$ python3 -q
>>> import numpy as np
>>> np.set_printoptions(suppress=True, linewidth=160)
>>> m1 = np.loadtxt("a.csv", delimiter=",")
>>> print(m1.round(2))
[[ 1.27 -0.16 -0.63 -0.84]
 [-0.16  4.56 -0.06 -0.94]
 [-0.63 -0.06  0.32  0.41]
 [-0.84 -0.94  0.41  2.85]]
>>> # null space of dimension 1
>>> np.argsort(-np.linalg.norm(m1, axis=0).round(6), kind="stable")[:3]
array([1, 3, 0])
>>> round(np.linalg.norm(m1, 2) / np.linalg.norm(m1), 2)
np.float64(0.85)
>>> round(float(np.linalg.det(2 * m1)), 2), round(float(np.linalg.det(m1)), 2)
(-0.0, -0.0)
>>> print(np.round(np.linalg.eigvals(m1), 2) + 0)
[0. 1. 3. 5.]
>>> round(np.linalg.eigvals(m1).sum().real, 2)
np.float64(9.0)
>>> rng = np.random.default_rng(21)
>>> other = m1 + rng.integers(-2, 3, (4, 3)) @ rng.integers(-2, 3, (3, 4))
>>> other.round(2)
array([[ 1.27,  3.84, -1.63,  1.16],
       [ 0.84,  2.56,  2.94, -1.94],
       [-3.63, -2.06, -6.68, -0.59],
       [ 3.16, -2.94,  6.41,  3.85]])
>>> np.round(np.linalg.svd(other - m1, compute_uv=False), 2) + 0
array([11.01,  5.64,  1.74,  0.  ])
>>> np.linalg.matrix_rank(other - m1, tol=1e-8)
np.int64(3)
>>> np.abs(other - m1).sum(axis=1)
array([ 7.,  7., 13., 13.])
>>> U, s, vt = np.linalg.svd(other, full_matrices=False)
>>> np.round(U.T @ other @ vt.T, 2) + 0
array([[11.17,  0.  ,  0.  ,  0.  ],
       [ 0.  ,  6.23,  0.  ,  0.  ],
       [ 0.  ,  0.  ,  3.64,  0.  ],
       [ 0.  ,  0.  ,  0.  ,  0.21]])
>>> (s > 1e-8).sum()
np.int64(4)
>>> U.shape, s.shape, vt.shape
((4, 4), (4,), (4, 4))
>>> np.allclose(U * s @ vt, other)
True
>>> X = np.loadtxt("m.csv", delimiter=",")
>>> print(X)
[[-0.4  -1.    0.7   1.1  -0.1  -0.51  0.1 ]
 [ 0.1  -0.3   0.1  -1.1   1.9   9.49  1.4 ]
 [ 1.3  -0.2  -1.9   0.5   1.4   7.01 -0.9 ]
 [ 0.7   1.1  -0.7  -1.4  -1.   -4.97  1.6 ]
 [ 0.3   0.   -0.7   0.   -0.6  -2.99 -0.1 ]
 [ 0.6  -1.1   1.3   0.2  -0.6  -3.01 -2.1 ]
 [ 1.4   1.6  -1.5  -1.4   0.9   4.5  -0.6 ]
 [ 0.4  -1.7  -0.8  -1.1   0.9   4.5   0.1 ]
 [ 1.   -1.7   0.   -1.1  -0.4  -2.    2.8 ]
 [-0.4   0.2   0.4   0.7   0.7   3.48  1.9 ]
 [ 0.4  -1.2  -0.5  -0.2   0.7   3.49  1.9 ]
 [-1.9  -0.2   2.1  -1.    0.1   0.49  1.6 ]
 [-1.5   0.   -1.9  -1.3   0.3   1.51 -0.8 ]
 [-0.3   1.9  -0.2   1.2   2.6  13.    0.6 ]
 [-0.3  -1.3  -0.5   0.3   0.9   4.46 -0.3 ]
 [ 1.8   0.9   0.9  -0.5  -0.9  -4.5   0.4 ]
 [ 0.8  -0.5   0.    0.   -0.2  -1.   -1.9 ]
 [-0.1   0.   -0.6   0.9   1.1   5.5  -2.6 ]
 [-0.6   0.3  -0.3   0.3   1.    4.96 -0.4 ]
 [-1.3  -0.3  -0.3   0.    0.8   3.98 -0.4 ]
 [-2.3   0.7   0.6  -1.   -0.9  -4.53  0.  ]
 [-1.1   0.6   1.   -0.2  -1.   -5.01  1.5 ]
 [ 0.8   1.2  -1.8  -0.1   1.1   5.5  -0.6 ]
 [-1.3  -0.2  -1.8  -0.4   0.4   1.99 -0.8 ]
 [-1.4  -1.2  -1.1   0.1  -0.5  -2.48 -0.6 ]
 [-0.5   0.7  -1.1   2.4  -0.2  -1.   -0.3 ]
 [-1.5   1.1   0.   -0.1  -0.9  -4.5  -1.3 ]]
>>> # column 5 is much longer than the rest
>>> f = np.array([-1, 0, -3])
>>> print(np.round(np.correlate(X[24], X[15], "full"), 2))
[-0.56  5.82  6.22  6.77 -0.32 -0.62  6.73  2.12 -0.56 -2.2  -3.67 -5.   -1.08]
>>> np.round(np.polyval(f, X[24]), 2)
array([-4.96, -4.44, -4.21, -3.01, -3.25, -9.15, -3.36])
>>> print(np.linalg.matrix_rank(X))
7
>>> round(float(np.linalg.norm(X)), 2)
28.66
>>> labels = X[:, 4] > np.median(X[:, 4])
>>> f = X[labels].mean(axis=0) - X[~labels].mean(axis=0)
>>> f.round(2)
array([ 0.39,  0.04, -0.82,  0.17,  1.6 ,  7.99, -0.12])
>>> print(np.round((((X - X.mean(axis=0)) @ f > 0) == labels).mean(), 2))
0.96
>>> print(((X - X.mean(axis=0)) @ f > 0).astype(int))
[0 1 1 0 0 0 1 1 0 1 1 0 1 1 1 0 0 1 1 1 0 0 1 1 0 0 0]
>>> np.argsort(-np.abs(f).round(6), kind="stable")
array([5, 4, 2, 0, 3, 6, 1])
>>> mat = np.load("arr.npy")
>>> print(mat)
[[  3   3   2]
 [  3   9   9]
 [  4  14  11]
 [  5  14  14]
 [ 13  16  17]
 [ 17  21  17]
 [ 17  26  22]
 [ 18  27  31]
 [ 23  30  36]
 [ 25  39  40]
 [ 33  48  44]
 [ 40  57  50]
 [ 47  66  56]
 [ 47  75  58]
 [ 55  76  58]
 [ 56  84  66]
 [ 60  92  67]
 [ 60  94  72]
 [ 64 102  75]
 [ 66 107  81]
 [ 71 111  90]]
>>> G = np.cov(mat, rowvar=False)
>>> print(round(np.corrcoef(mat[:, 0], mat[:, 2])[0, 1], 2))
0.99
>>> np.round(np.linalg.eigvalsh(G)[::-1], 2)
array([2539.1 ,   11.46,    5.72])
>>> np.round(np.corrcoef(mat.T), 2)
array([[1.  , 0.99, 0.99],
       [0.99, 1.  , 0.99],
       [0.99, 0.99, 1.  ]])
>>> U, s, vt = np.linalg.svd(mat)
>>> np.argmax(s[:-1] / (s[1:] + 1e-6)) + 1
np.int64(1)
>>> other = U[:, :1] @ np.diag(s[:1]) @ vt[:1]
>>> np.linalg.matrix_rank(mat, rtol=0.05)
np.int64(1)
>>> np.round(np.linalg.norm(mat - other, 2), 2), np.round(s[1], 2)
(np.float64(18.38), np.float64(18.38))
>>> np.linalg.matrix_rank(other)
np.int64(1)
>>> other = mat + rng.integers(-2, 3, (21, 1)) @ rng.integers(-2, 3, (1, 3))
>>> other
array([[  3,   3,   2],
       [  3,  13,   5],
       [  4,  18,   7],
       [  5,  12,  16],
       [ 13,  20,  13],
       [ 17,  25,  13],
       [ 17,  24,  24],
       [ 18,  29,  29],
       [ 23,  32,  34],
       [ 25,  37,  42],
       [ 33,  46,  46],
       [ 40,  53,  54],
       [ 47,  66,  56],
       [ 47,  79,  54],
       [ 55,  74,  60],
       [ 56,  82,  68],
       [ 60,  96,  63],
       [ 60,  94,  72],
       [ 64,  98,  79],
       [ 66, 109,  79],
       [ 71, 113,  88]])
>>> other - mat
array([[ 0,  0,  0],
       [ 0,  4, -4],
       [ 0,  4, -4],
       [ 0, -2,  2],
       [ 0,  4, -4],
       [ 0,  4, -4],
       [ 0, -2,  2],
       [ 0,  2, -2],
       [ 0,  2, -2],
       [ 0, -2,  2],
       [ 0, -2,  2],
       [ 0, -4,  4],
       [ 0,  0,  0],
       [ 0,  4, -4],
       [ 0, -2,  2],
       [ 0, -2,  2],
       [ 0,  4, -4],
       [ 0,  0,  0],
       [ 0, -4,  4],
       [ 0,  2, -2],
       [ 0,  2, -2]])
>>> np.linalg.matrix_rank(other - mat, tol=1e-8)
np.int64(1)
